$ python3 -q
>>> import numpy as np
>>> np.set_printoptions(precision=2, suppress=True, linewidth=200, floatmode="fixed")
>>> mat = np.loadtxt("mat.csv", delimiter=",")
>>> print(mat)
[[ -0.80  -1.00  -0.70  -0.80  -0.80  -0.40   0.10   0.40  -1.10  -0.50   1.80   2.00   0.30 -36.00]
 [ -1.50  -0.60  -1.10   0.30   0.80  -0.20   0.00  -0.70  -0.30   1.00  -1.50   1.00  -2.00 -34.00]
 [ -0.40   0.60  -0.50  -0.80  -1.50   0.60   0.50  -0.60  -1.20   1.80   1.40   1.30  -1.20 -14.00]
 [ -1.20  -1.10   0.60   0.80  -0.40   0.50  -0.10  -0.40  -0.20  -1.10   1.10  -0.80  -0.70  10.00]
 [ -0.70   0.80   0.00   0.10   0.20   2.20   1.40   1.10   0.20  -0.70  -1.00  -0.10   1.70  -2.00]
 [  0.60   0.20  -0.10  -0.10   0.90   0.10  -0.10   0.90  -1.10   0.10  -0.90   0.40   0.50 -16.00]
 [  1.90  -0.70  -0.50   0.40  -1.00  -0.40   1.00   1.20   0.30  -0.90  -0.90   0.40   0.10  16.00]
 [ -1.30  -0.10   1.40   0.30   0.00   0.40  -1.00   0.60  -0.30   0.20   0.50   0.00   0.50  34.00]
 [ -0.50   1.00  -1.20   0.90  -1.60   0.20  -0.80   0.30  -1.40   0.20  -1.40   0.20  -1.50   2.00]
 [  1.90  -0.80   0.40   1.40  -1.90   0.80   0.40   0.60   2.30   1.60   0.50   0.10  -1.30  30.00]
 [ -0.70  -0.40   0.30   0.30   0.00  -0.20  -0.30   0.20   2.60  -0.10  -0.10   0.70   0.60  10.00]
 [ -1.80  -1.90  -0.90   2.10   0.50  -0.50   0.10   0.60  -1.10  -0.30  -0.50  -1.50  -1.90   6.00]]
>>> print(mat.shape)
(12, 14)
>>> np.linalg.rank(mat)
Traceback (most recent call last):
  File "<python-input-5>", line 1, in <module>
    np.linalg.rank(mat)
    ^^^^^^^^^^^^^^
AttributeError: module 'numpy.linalg' has no attribute 'rank'
>>> print(np.count_nonzero(mat))
163
>>> print(round(np.linalg.norm(mat), 2))
74.87
>>> print(mat.sum(axis=0))
[-4.50 -4.00 -2.30  4.90 -4.80  3.10  1.20  4.20 -1.30  1.30 -1.00  3.70 -4.90  6.00]
>>> print(mat.mean(axis=0))
[-0.37 -0.33 -0.19  0.41 -0.40  0.26  0.10  0.35 -0.11  0.11 -0.08  0.31 -0.41  0.50]
>>> def softmax(z):
...     e = np.exp(z - z.max(axis=-1, keepdims=True))
...     return e / e.sum(axis=-1, keepdims=True)
... 
>>> print(np.round(softmax(10 * mat[4]), 2) + 0)
[0.00 0.00 0.00 0.00 0.00 0.99 0.00 0.00 0.00 0.00 0.00 0.00 0.01 0.00]
>>> att = mat @ mat.T / np.sqrt(14)
>>> print(softmax(att).round(6).argmax(axis=1))
[0 0 0 7 0 0 7 7 7 7 7 7]
>>> print(np.round(softmax(att + np.triu(np.full(att.shape, -np.inf), 1)), 2) + 0)
[[1.00 0.00 0.00 0.00 0.00 0.00 0.00 0.00 0.00 0.00 0.00 0.00]
 [1.00 0.00 0.00 0.00 0.00 0.00 0.00 0.00 0.00 0.00 0.00 0.00]
 [1.00 0.00 0.00 0.00 0.00 0.00 0.00 0.00 0.00 0.00 0.00 0.00]
 [0.00 0.00 0.00 1.00 0.00 0.00 0.00 0.00 0.00 0.00 0.00 0.00]
 [0.79 0.21 0.00 0.00 0.00 0.00 0.00 0.00 0.00 0.00 0.00 0.00]
 [1.00 0.00 0.00 0.00 0.00 0.00 0.00 0.00 0.00 0.00 0.00 0.00]
 [0.00 0.00 0.00 0.00 0.00 0.00 1.00 0.00 0.00 0.00 0.00 0.00]
 [0.00 0.00 0.00 0.00 0.00 0.00 0.00 1.00 0.00 0.00 0.00 0.00]
 [0.00 0.00 0.00 0.00 0.00 0.00 0.00 1.00 0.00 0.00 0.00 0.00]
 [0.00 0.00 0.00 0.00 0.00 0.00 0.00 1.00 0.00 0.00 0.00 0.00]
 [0.00 0.00 0.00 0.00 0.00 0.00 0.00 1.00 0.00 0.00 0.00 0.00]
 [0.00 0.00 0.00 0.00 0.00 0.00 0.00 1.00 0.00 0.00 0.00 0.00]]
